$ python3 -q
>>> import numpy as np
>>> from numpy import linalg as LA
>>> np.set_printoptions(precision=3, suppress=True, linewidth=100)
>>> def rnd(a):
...     return np.round(a, 3) + 0
... 
>>> f = np.array([2, 3, 1])
>>> data = f[np.abs(np.subtract.outer(np.arange(3), np.arange(3)))]
>>> data
array([[2, 3, 1],
       [3, 2, 3],
       [1, 3, 2]])
>>> q = data.astype(float).copy()
>>> for j in range(3):
...     q[:, j] -= q[:, :j] @ (q[:, :j].T @ q[:, j])
...     q[:, j] /= LA.norm(q[:, j])
... 
>>> print(rnd(q.T @ q))
[[1. 0. 0.]
 [0. 1. 0.]
 [0. 0. 1.]]
>>> rnd(q)
array([[ 0.535,  0.352, -0.768],
       [ 0.802, -0.499,  0.329],
       [ 0.267,  0.792,  0.549]])
>>> rnd(q.T @ data)
array([[3.742, 4.009, 3.474],
       [0.   , 2.435, 0.44 ],
       [0.   , 0.   , 1.317]])
>>> vals, evecs = LA.eigh(data)
>>> rnd(evecs.T @ data @ evecs)
array([[-1.772,  0.   ,  0.   ],
       [ 0.   ,  1.   ,  0.   ],
       [ 0.   ,  0.   ,  6.772]])
>>> rnd(vals.sum()), np.trace(data)
(np.float64(6.0), np.int64(6))
>>> rnd(np.abs(evecs[:, -1]))
array([0.528, 0.664, 0.528])
>>> vals, evecs = LA.eigh(data)
>>> x0 = np.array([6, 7, 2])
>>> print(rnd(evecs * np.maximum(vals, 0) @ evecs.T))
[[2.391 2.378 1.391]
 [2.378 2.99  2.378]
 [1.391 2.378 2.391]]
>>> (np.sign(evecs[:, -1].round(6)) == np.sign(evecs[0, -1].round(6))).astype(int)
array([1, 1, 1])
>>> rnd(LA.eigvalsh(data[1:, 1:]))
array([-1.,  5.])
>>> rnd(x0 @ data @ x0 / (x0 @ x0)), rnd(vals[0]), rnd(vals[-1])
(np.float64(6.045), np.float64(-1.772), np.float64(6.772))
>>> np.abs(data).sum(axis=1).max(), rnd(np.abs(vals).max())
(np.int64(8), np.float64(6.772))
